% python3 -q
>>> import numpy as np
>>> np.set_printoptions(precision=3, suppress=True, linewidth=120, sign=" ")
>>> O, _ = np.linalg.qr(np.array([[-0.5, 0.5, -0.9, -2.6, -0.6, -1.7, 1.1, -1.6, -0.4, 1.1],
...     [1.2, -2.2, 1.8, -1.3, 0.4, -0.1, 0.7, -0.7, -1.1, -0.6],
...     [0.6, -0.6, -0.7, -0.8, 1.5, 0.8, -0.9, -0.7, 0.8, 0.0],
...     [0.7, 0.9, -0.8, 0.5, 0.4, -0.9, -1.0, 1.4, 0.9, 0.3],
...     [-0.3, -0.8, -0.4, -0.4, -1.0, -1.3, -1.0, -0.1, 0.6, 1.4],
...     [-0.5, -2.4, -0.6, -0.7, 1.7, -0.2, 0.4, -1.5, -0.1, 0.3],
...     [0.2, 0.7, -0.7, 0.6, -2.3, 0.3, -1.2, 1.4, 0.7, -0.8],
...     [0.3, 0.7, -0.6, 0.6, -2.4, 0.5, 1.0, 0.4, 1.2, 0.1],
...     [0.3, -0.7, 0.2, 0.3, -1.3, 3.0, -0.7, -0.1, -1.6, 1.3],
...     [0.4, 0.4, 1.7, 0.3, 0.9, -1.0, 2.0, 0.9, 0.1, -1.0]]))
>>> mat = O[:, :8]
>>> mat
array([[-0.277,  0.097, -0.17 , -0.883, -0.167,  0.043,  0.125, -0.198],
       [ 0.665, -0.5  ,  0.201, -0.301, -0.226, -0.165, -0.051,  0.139],
       [ 0.332, -0.117, -0.464, -0.188,  0.381,  0.291, -0.045,  0.061],
       [ 0.388,  0.29 , -0.422,  0.044,  0.313, -0.35 , -0.053, -0.191],
       [-0.166, -0.235, -0.127,  0.016, -0.327, -0.511, -0.379,  0.101],
       [-0.277, -0.676, -0.262,  0.162,  0.19 , -0.163,  0.414, -0.349],
       [ 0.111,  0.201, -0.266,  0.131, -0.416, -0.145, -0.2  , -0.563],
       [ 0.166,  0.208, -0.255,  0.12 , -0.442, -0.098,  0.72 ,  0.318],
       [ 0.166, -0.165, -0.054,  0.173, -0.375,  0.638, -0.067, -0.323],
       [ 0.222,  0.136,  0.56 , -0.068,  0.162, -0.195,  0.314, -0.497]])
>>> hat = mat @ np.linalg.solve(mat.T @ mat, mat.T)
>>> np.diag(hat)
array([ 0.979,  0.923,  0.61 ,  0.675,  0.621,  0.985,  0.691,  0.975,  0.745,  0.795])
>>> np.trace(hat)
np.float64(8.0)
>>> x0 = np.array([2, 2, -1, -1, 1, 3, 2, -2])
>>> target = mat @ x0
>>> np.linalg.lstsq(mat, target)[0]
array([ 2.,  2., -1., -1.,  1.,  3.,  2., -2.])
>>> np.round(np.linalg.pinv(mat) @ mat, 3) + 0
array([[ 1.,  0.,  0.,  0.,  0.,  0.,  0.,  0.],
       [ 0.,  1.,  0.,  0.,  0.,  0.,  0.,  0.],
       [ 0.,  0.,  1.,  0.,  0.,  0.,  0.,  0.],
       [ 0.,  0.,  0.,  1.,  0.,  0.,  0.,  0.],
       [ 0.,  0.,  0.,  0.,  1.,  0.,  0.,  0.],
       [ 0.,  0.,  0.,  0.,  0.,  1.,  0.,  0.],
       [ 0.,  0.,  0.,  0.,  0.,  0.,  1.,  0.],
       [ 0.,  0.,  0.,  0.,  0.,  0.,  0.,  1.]])
>>> np.linalg.solve(mat.T @ mat, mat.T @ target)
array([ 2.,  2., -1., -1.,  1.,  3.,  2., -2.])
>>> target
array([ 1.301, -0.673,  2.123,  1.272, -3.51 , -0.579,  0.633,  0.953,  1.936,  1.421])
>>> rng = np.random.default_rng(71559)
>>> target = target + 0.1 * rng.normal(size=10)
>>> target
array([ 1.49 , -0.617,  2.103,  1.129, -3.443, -0.704,  0.585,  1.141,  1.919,  1.512])
>>> c, *_ = np.linalg.lstsq(mat, target)
>>> c.round()
array([ 2.,  2., -1., -1.,  1.,  3.,  2., -2.])
>>> c
array([ 1.989,  2.065, -0.911, -1.199,  0.816,  2.99 ,  2.127, -1.906])
>>> np.round(mat.T @ (target - mat @ c), 3) + 0
array([ 0.,  0.,  0.,  0.,  0.,  0.,  0.,  0.])
>>> round(float(np.linalg.norm(target - mat @ c)), 3)
0.125
>>> [round(float(np.linalg.norm(np.linalg.solve(mat.T @ mat + lam * np.eye(8), mat.T @ target))), 2) for lam in (0, 1, 10, 100)]
[5.31, 2.66, 0.48, 0.05]
